% python3 -q
>>> import numpy as np
>>> from numpy import linalg as LA
>>> np.set_printoptions(suppress=True, linewidth=200)
>>> M2 = np.array([[3, 1], [-3, 1]])
>>> basis = np.array([[1, 5, 5, -4, 0, -1, 2, 9, 7, -4, -3],
...     [-7, -5, -1, -8, -5, 4, -1, -4, -9, 0, 5],
...     [7, -8, 6, -5, -5, 8, 3, 6, -8, -3, -9],
...     [9, 4, 2, 3, 0, 0, 0, -9, 1, 5, -7],
...     [7, -9, 7, 7, 9, 2, -3, -8, 4, 8, 6],
...     [-9, -1, -5, -1, -6, -4, -9, 9, 3, -2, -2],
...     [-5, 4, -4, -8, -8, -5, 0, 1, 3, 8, -3],
...     [-4, -3, -8, 9, 8, -2, 9, -1, 9, 8, 6],
...     [-9, 8, -1, -1, 0, -4, 5, 6, 1, -1, -2],
...     [0, 6, 3, 1, 1, -3, 0, 0, -2, -2, 2],
...     [-1, -6, -5, 3, 8, 3, -4, -4, 4, -2, -9]])
>>> W0 = np.block([[M2, np.array([[1, 1, 1, 0, 0, 2, 0, 2, 0, 2, 0], [0, 1, 3, 3, 2, 1, 1, 3, 1, 0, 1]])], [np.zeros((11, 2)), basis]])
>>> print(W0)
[[ 3.  1.  1.  1.  1.  0.  0.  2.  0.  2.  0.  2.  0.]
 [-3.  1.  0.  1.  3.  3.  2.  1.  1.  3.  1.  0.  1.]
 [ 0.  0.  1.  5.  5. -4.  0. -1.  2.  9.  7. -4. -3.]
 [ 0.  0. -7. -5. -1. -8. -5.  4. -1. -4. -9.  0.  5.]
 [ 0.  0.  7. -8.  6. -5. -5.  8.  3.  6. -8. -3. -9.]
 [ 0.  0.  9.  4.  2.  3.  0.  0.  0. -9.  1.  5. -7.]
 [ 0.  0.  7. -9.  7.  7.  9.  2. -3. -8.  4.  8.  6.]
 [ 0.  0. -9. -1. -5. -1. -6. -4. -9.  9.  3. -2. -2.]
 [ 0.  0. -5.  4. -4. -8. -8. -5.  0.  1.  3.  8. -3.]
 [ 0.  0. -4. -3. -8.  9.  8. -2.  9. -1.  9.  8.  6.]
 [ 0.  0. -9.  8. -1. -1.  0. -4.  5.  6.  1. -1. -2.]
 [ 0.  0.  0.  6.  3.  1.  1. -3.  0.  0. -2. -2.  2.]
 [ 0.  0. -1. -6. -5.  3.  8.  3. -4. -4.  4. -2. -9.]]
>>> left, sv, Vh = LA.svd(W0)
>>> print(np.argmax(sv[:-1] / (sv[1:] + 1e-6)) + 1)
12
>>> M2 = left[:, :12] @ np.diag(sv[:12]) @ Vh[:12]
>>> print(round(np.abs(W0 - M2).max(), 2))
0.02
>>> print(round(LA.norm(W0 - M2, 2), 2), round(float(sv[12]), 2))
0.03 0.03
